$ python3 -q
>>> import numpy as np
>>> from numpy import linalg as LA
>>> np.set_printoptions(suppress=True, linewidth=160)
>>> arr = -1 * np.eye(6) + np.eye(6, k=1)
>>> print(arr)
[[-1.  1.  0.  0.  0.  0.]
 [ 0. -1.  1.  0.  0.  0.]
 [ 0.  0. -1.  1.  0.  0.]
 [ 0.  0.  0. -1.  1.  0.]
 [ 0.  0.  0.  0. -1.  1.]
 [ 0.  0.  0.  0.  0. -1.]]
>>> q, R = LA.qr(arr)
>>> np.trace(q @ q.T)
np.float64(6.0)
>>> R
array([[-1.,  1.,  0.,  0.,  0.,  0.],
       [ 0., -1.,  1.,  0.,  0.,  0.],
       [ 0.,  0., -1.,  1.,  0.,  0.],
       [ 0.,  0.,  0., -1.,  1.,  0.],
       [ 0.,  0.,  0.,  0., -1.,  1.],
       [ 0.,  0.,  0.,  0.,  0., -1.]])
>>> W0 = np.load("out8.npy")
>>> W0.round(2) + 0
array([[-1.46, -1.81, -1.81,  0.09, -0.54, -0.1 ],
       [ 1.33, -1.21,  0.19,  2.06, -0.03,  1.23],
       [ 0.66, -0.01, -0.12, -1.44, -1.91,  1.67],
       [ 0.4 , -1.08,  0.  , -1.46,  2.13,  1.01],
       [ 0.13, -1.75,  1.9 , -0.56, -0.71, -1.22],
       [-2.12,  0.18,  1.44,  0.46,  0.11,  1.47]])
>>> out = W0 / np.sqrt((W0 ** 2).mean(axis=1, keepdims=True))
>>> LA.matrix_rank(out) == LA.matrix_rank(W0)
np.True_
>>> np.round(LA.norm(out, axis=1), 2)
array([2.45, 2.45, 2.45, 2.45, 2.45, 2.45])
>>> out[5].round(2)
array([-1.73,  0.15,  1.18,  0.38,  0.09,  1.2 ])
>>> print(np.round(W0.T @ W0, 2) + 0)
[[9. 0. 0. 0. 0. 0.]
 [0. 9. 0. 0. 0. 0.]
 [0. 0. 9. 0. 0. 0.]
 [0. 0. 0. 9. 0. 0.]
 [0. 0. 0. 0. 9. 0.]
 [0. 0. 0. 0. 0. 9.]]
>>> np.round(LA.svd(W0, compute_uv=False), 2)
array([3., 3., 3., 3., 3., 3.])
>>> data = np.load("layer18.npy")
>>> data
array([[-3, -2, -3, -1,  3,  0],
       [-9, -6, -9, -3,  9,  0],
       [ 9,  6,  9,  3, -9,  0]])
>>> np.abs(np.diag(LA.qr(data)[1])) > 1e-9
array([ True, False, False])
>>> left, sigma, Vt = LA.svd(data)
>>> np.argmax(sigma[:-1] / (sigma[1:] + 1e-6)) + 1
np.int64(1)
>>> out = left[:, :1] @ np.diag(sigma[:1]) @ Vt[:1]
>>> np.round(np.abs(data - out).max(), 2)
np.float64(0.0)
>>> out.round(2)
array([[-3., -2., -3., -1.,  3.,  0.],
       [-9., -6., -9., -3.,  9.,  0.],
       [ 9.,  6.,  9.,  3., -9.,  0.]])
>>> np.round(LA.norm(data - out) / LA.norm(data), 2)
np.float64(0.0)
>>> LA.matrix_rank(out)
np.int64(1)
>>> feats = np.load("block19.npy")
>>> feats
array([[1, 0, 0, 0, 0, 0],
       [0, 2, 0, 2, 0, 3],
       [0, 0, 0, 3, 0, 0],
       [0, 0, 1, 0, 2, 0]])
>>> t3 = np.stack([feats, 4 * feats, feats[::-1]])
>>> (t3 @ feats.T).shape
(3, 4, 4)
>>> print(np.einsum("bij,cij->bc", t3, t3))
[[ 32 128  12]
 [128 512  48]
 [ 12  48  32]]
>>> r0, r1 = feats[2], feats[3]
>>> r0 @ r1
np.int64(0)
>>> p = (r0 @ r1) / (r0 @ r0) * r0
>>> LA.matrix_rank(np.outer(r0, r1))
np.int64(1)
>>> p
array([0., 0., 0., 0., 0., 0.])
>>> round(LA.norm(r0 + r1) ** 2 + LA.norm(r0 - r1) ** 2, 2)
np.float64(28.0)
>>> np.unravel_index(np.abs(feats).argmax(), feats.shape)
(np.int64(1), np.int64(5))
>>> np.abs(feats).max()
np.int64(3)
>>> print(feats.shape)
(4, 6)
>>> round(float(LA.norm(feats)), 2)
5.66
>>> feats.sum(axis=0)
array([1, 2, 1, 5, 2, 3])
>>> out = feats[0, 0] * feats[1:] - np.outer(feats[1:, 0], feats[0])
>>> out
array([[0, 2, 0, 2, 0, 3],
       [0, 0, 0, 3, 0, 0],
       [0, 0, 1, 0, 2, 0]])
>>> np.flatnonzero(~out.round(6).any(axis=1))
array([], dtype=int64)
>>> J = np.array([[5.0, 0.0, 4.0, 0.0, 4.0],
...     [0.0, 5.0, 0.0, 0.0, 0.0],
...     [4.0, 0.0, 5.0, 0.0, 4.0],
...     [0.0, 0.0, 0.0, 5.0, 0.0],
...     [4.0, 0.0, 4.0, 0.0, 5.0]])
>>> Lm = LA.cholesky(J)
>>> print(np.round(Lm @ Lm.T, 2))
[[5. 0. 4. 0. 4.]
 [0. 5. 0. 0. 0.]
 [4. 0. 5. 0. 4.]
 [0. 0. 0. 5. 0.]
 [4. 0. 4. 0. 5.]]
>>> J / np.sqrt(np.outer(np.diag(J), np.diag(J)))
array([[1. , 0. , 0.8, 0. , 0.8],
       [0. , 1. , 0. , 0. , 0. ],
       [0.8, 0. , 1. , 0. , 0.8],
       [0. , 0. , 0. , 1. , 0. ],
       [0.8, 0. , 0.8, 0. , 1. ]])
>>> np.round(np.diag(Lm) ** 2, 2)
array([5.  , 5.  , 1.8 , 5.  , 1.44])
>>> Lm.round(2)
array([[2.24, 0.  , 0.  , 0.  , 0.  ],
       [0.  , 2.24, 0.  , 0.  , 0.  ],
       [1.79, 0.  , 1.34, 0.  , 0.  ],
       [0.  , 0.  , 0.  , 2.24, 0.  ],
       [1.79, 0.  , 0.6 , 0.  , 1.2 ]])
